% python3 -q
>>> import numpy as np
>>> from numpy import linalg as LA
>>> np.set_printoptions(precision=2, suppress=True, linewidth=140, floatmode="fixed")
>>> m1 = np.load("layer4.npy")
>>> m1
array([[ 0.10, -2.00, -0.80,  0.90,  0.00, -0.70, -0.40, -0.40,  0.60],
       [-1.00,  8.50, -1.60,  0.00, -1.60,  1.00, -1.50, -0.40, -0.80],
       [ 0.30, -2.00, -0.40, -0.50, -0.60, -1.00,  0.60,  0.80,  0.90],
       [ 2.90, -2.00,  0.90, -1.60, -2.50, -0.70,  1.00, -0.50, -1.70]])
>>> w1 = np.array([[0, 2, 1, -3, 2],
...     [1, 0, -1, 1, 0],
...     [0, -2, -1, 2, 2],
...     [-2, -2, -3, -1, 0],
...     [-3, 3, 3, 0, -1],
...     [1, -1, -2, 0, -1],
...     [3, -2, -3, -1, -2],
...     [-2, 2, 3, -1, -1],
...     [3, -2, 1, 2, -2]])
>>> b = np.array([0, -1, 2, -1, 0])
>>> act = np.maximum(m1 @ w1 + b, 0)
>>> (act > 0).astype(int)
array([[0, 0, 1, 0, 0],
       [1, 0, 0, 1, 1],
       [1, 0, 1, 0, 0],
       [1, 0, 0, 0, 1]])
>>> (act > 0).mean(axis=0)
array([0.75, 0.00, 0.50, 0.25, 0.50])
>>> basis = np.array([[0, -3, 3], [2, 0, -3], [2, 1, 2], [0, 1, -3], [-2, 0, 0]])
>>> (act @ basis).round(6).argmax(axis=1)
array([0, 2, 2, 2])
>>> x = np.array([2, 0, 1, 0, 4, 4, 0, 5, 3])
>>> a = np.maximum(m1 @ x, 0)
>>> np.maximum(m1 @ x, 0) - np.maximum(-m1 @ x, 0)
array([ -3.60, -10.40,   0.50, -13.70])
>>> np.maximum(m1 @ (3 * x), 0)
array([0.00, 0.00, 1.50, 0.00])
>>> x = np.array([-2, 0, 0, -2, -2, 2, -1, 0, -2])
>>> m1 @ np.eye(9)[2]
array([-0.80, -1.60, -0.40,  0.90])
>>> np.sign((m1 @ x).round(6))
array([-1.00,  1.00, -1.00,  1.00])
>>> m1 * x
array([[-0.20, -0.00, -0.00, -1.80, -0.00, -1.40,  0.40, -0.00, -1.20],
       [ 2.00,  0.00, -0.00, -0.00,  3.20,  2.00,  1.50, -0.00,  1.60],
       [-0.60, -0.00, -0.00,  1.00,  1.20, -2.00, -0.60,  0.00, -1.80],
       [-5.80, -0.00,  0.00,  3.20,  5.00, -1.40, -1.00, -0.00,  3.40]])
>>> m1 @ x
array([-4.20, 10.30, -2.80,  3.40])
>>> m1 @ np.ones(9)
array([-2.70,  2.60, -1.90, -4.20])
>>> F = np.loadtxt("data.csv", delimiter=",")
>>> F
array([[-1.00,  0.00,  0.00, -2.00, -2.00,  0.00,  0.00,  0.00],
       [ 0.00, -1.00,  0.00,  0.00,  0.00, -2.00,  0.00,  0.00],
       [ 0.00,  0.00, -1.00,  0.00,  0.00,  0.00, -2.00, -2.00],
       [-2.00,  0.00,  0.00, -1.00, -2.00,  0.00,  0.00,  0.00],
       [-2.00,  0.00,  0.00, -2.00, -1.00,  0.00,  0.00,  0.00],
       [ 0.00, -2.00,  0.00,  0.00,  0.00, -1.00,  0.00,  0.00],
       [ 0.00,  0.00, -2.00,  0.00,  0.00,  0.00, -1.00, -2.00],
       [ 0.00,  0.00, -2.00,  0.00,  0.00,  0.00, -2.00, -1.00]])
>>> A2 = LA.inv(F)
>>> LA.det(F) * A2
array([[-45.00,   0.00,   0.00,  30.00,  30.00,   0.00,   0.00,   0.00],
       [  0.00, -25.00,   0.00,   0.00,   0.00,  50.00,   0.00,   0.00],
       [  0.00,   0.00, -45.00,   0.00,   0.00,   0.00,  30.00,  30.00],
       [ 30.00,   0.00,   0.00, -45.00,  30.00,   0.00,   0.00,   0.00],
       [ 30.00,  -0.00,  -0.00,  30.00, -45.00,  -0.00,  -0.00,  -0.00],
       [  0.00,  50.00,   0.00,   0.00,   0.00, -25.00,   0.00,   0.00],
       [  0.00,   0.00,  30.00,   0.00,   0.00,   0.00, -45.00,  30.00],
       [ -0.00,  -0.00,  30.00,  -0.00,  -0.00,  -0.00,  30.00, -45.00]])
>>> np.allclose(A2, F.T)
False
>>> np.round(F @ A2, 2) + 0
array([[1.00, 0.00, 0.00, 0.00, 0.00, 0.00, 0.00, 0.00],
       [0.00, 1.00, 0.00, 0.00, 0.00, 0.00, 0.00, 0.00],
       [0.00, 0.00, 1.00, 0.00, 0.00, 0.00, 0.00, 0.00],
       [0.00, 0.00, 0.00, 1.00, 0.00, 0.00, 0.00, 0.00],
       [0.00, 0.00, 0.00, 0.00, 1.00, 0.00, 0.00, 0.00],
       [0.00, 0.00, 0.00, 0.00, 0.00, 1.00, 0.00, 0.00],
       [0.00, 0.00, 0.00, 0.00, 0.00, 0.00, 1.00, 0.00],
       [0.00, 0.00, 0.00, 0.00, 0.00, 0.00, 0.00, 1.00]])
>>> (np.abs(A2) > 1e-9).astype(int)
array([[1, 0, 0, 1, 1, 0, 0, 0],
       [0, 1, 0, 0, 0, 1, 0, 0],
       [0, 0, 1, 0, 0, 0, 1, 1],
       [1, 0, 0, 1, 1, 0, 0, 0],
       [1, 0, 0, 1, 1, 0, 0, 0],
       [0, 1, 0, 0, 0, 1, 0, 0],
       [0, 0, 1, 0, 0, 0, 1, 1],
       [0, 0, 1, 0, 0, 0, 1, 1]])
>>> A2
array([[ 0.60, -0.00, -0.00, -0.40, -0.40, -0.00, -0.00, -0.00],
       [-0.00,  0.33, -0.00, -0.00, -0.00, -0.67, -0.00, -0.00],
       [-0.00, -0.00,  0.60, -0.00, -0.00, -0.00, -0.40, -0.40],
       [-0.40, -0.00, -0.00,  0.60, -0.40, -0.00, -0.00, -0.00],
       [-0.40,  0.00,  0.00, -0.40,  0.60,  0.00,  0.00,  0.00],
       [-0.00, -0.67, -0.00, -0.00, -0.00,  0.33, -0.00, -0.00],
       [-0.00, -0.00, -0.40, -0.00, -0.00, -0.00,  0.60, -0.40],
       [ 0.00,  0.00, -0.40,  0.00,  0.00,  0.00, -0.40,  0.60]])
